In [1]: import numpy as np

In [2]: from numpy import linalg as LA

In [3]: np.set_printoptions(suppress=True, linewidth=140)

In [4]: feats = np.loadtxt("sample18.csv", delimiter=",")

In [5]: feats
Out[5]: 
array([[ -3.,  -2.,  -1.,   0.,   1.,   2.,   3.,   4.,   5.,   6.,   7.,   8.,   9.,  10.,  11.],
       [ 12.,  13.,  14.,  15.,  16.,  17.,  18.,  19.,  20.,  21.,  22.,  23.,  24.,  25.,  26.],
       [ 27.,  28.,  29.,  30.,  31.,  32.,  33.,  34.,  35.,  36.,  37.,  38.,  39.,  40.,  41.],
       [ 42.,  43.,  44.,  45.,  46.,  47.,  48.,  49.,  50.,  51.,  52.,  53.,  54.,  55.,  56.],
       [ 57.,  58.,  59.,  60.,  61.,  62.,  63.,  64.,  65.,  66.,  67.,  68.,  69.,  70.,  71.],
       [ 72.,  73.,  74.,  75.,  76.,  77.,  78.,  79.,  80.,  81.,  82.,  83.,  84.,  85.,  86.],
       [ 87.,  88.,  89.,  90.,  91.,  92.,  93.,  94.,  95.,  96.,  97.,  98.,  99., 100., 101.],
       [102., 103., 104., 105., 106., 107., 108., 109., 110., 111., 112., 113., 114., 115., 116.],
       [117., 118., 119., 120., 121., 122., 123., 124., 125., 126., 127., 128., 129., 130., 131.],
       [132., 133., 134., 135., 136., 137., 138., 139., 140., 141., 142., 143., 144., 145., 146.],
       [147., 148., 149., 150., 151., 152., 153., 154., 155., 156., 157., 158., 159., 160., 161.],
       [162., 163., 164., 165., 166., 167., 168., 169., 170., 171., 172., 173., 174., 175., 176.],
       [177., 178., 179., 180., 181., 182., 183., 184., 185., 186., 187., 188., 189., 190., 191.],
       [192., 193., 194., 195., 196., 197., 198., 199., 200., 201., 202., 203., 204., 205., 206.],
       [207., 208., 209., 210., 211., 212., 213., 214., 215., 216., 217., 218., 219., 220., 221.],
       [222., 223., 224., 225., 226., 227., 228., 229., 230., 231., 232., 233., 234., 235., 236.]])

In [6]: # rank 2

In [7]: np.unique(feats.round(6), axis=0).shape
Out[7]: (16, 15)

In [8]: np.allclose(feats[:-1].T @ LA.lstsq(feats[:-1].T, feats[-1])[0], feats[-1])
Out[8]: True

In [9]: [round(float(x), 1) for x in LA.svd(feats, compute_uv=False)[:3]]
Out[9]: [2099.6, 34.1, 0.0]

In [10]: print(LA.matrix_rank(feats, rtol=0.1))
1

In [11]: arr = np.load("block15.npy")

In [12]: arr
Out[12]: 
array([[1, 3, 1, 0, 3, 2, 1, 1, 3, 3, 0, 0],
       [0, 1, 3, 1, 0, 3, 2, 1, 1, 3, 3, 0],
       [0, 0, 1, 3, 1, 0, 3, 2, 1, 1, 3, 3],
       [3, 0, 0, 1, 3, 1, 0, 3, 2, 1, 1, 3],
       [3, 3, 0, 0, 1, 3, 1, 0, 3, 2, 1, 1],
       [1, 3, 3, 0, 0, 1, 3, 1, 0, 3, 2, 1],
       [1, 1, 3, 3, 0, 0, 1, 3, 1, 0, 3, 2],
       [2, 1, 1, 3, 3, 0, 0, 1, 3, 1, 0, 3],
       [3, 2, 1, 1, 3, 3, 0, 0, 1, 3, 1, 0],
       [0, 3, 2, 1, 1, 3, 3, 0, 0, 1, 3, 1],
       [1, 0, 3, 2, 1, 1, 3, 3, 0, 0, 1, 3],
       [3, 1, 0, 3, 2, 1, 1, 3, 3, 0, 0, 1]])

In [13]: left, sv, vt = LA.svd(arr)

In [14]: evecs = vt[:(sv > 1e-8).sum()]

In [15]: rng = np.random.default_rng(882)

In [16]: vec = arr[6] + -3 * arr[3] + rng.integers(2) * np.eye(12)[5]

In [17]: vec
Out[17]: array([-8.,  1.,  3.,  0., -9., -3.,  1., -6., -5., -3.,  0., -7.])

In [18]: print(np.round(LA.norm(vec - evecs.T @ evecs @ vec), 1))
0.0
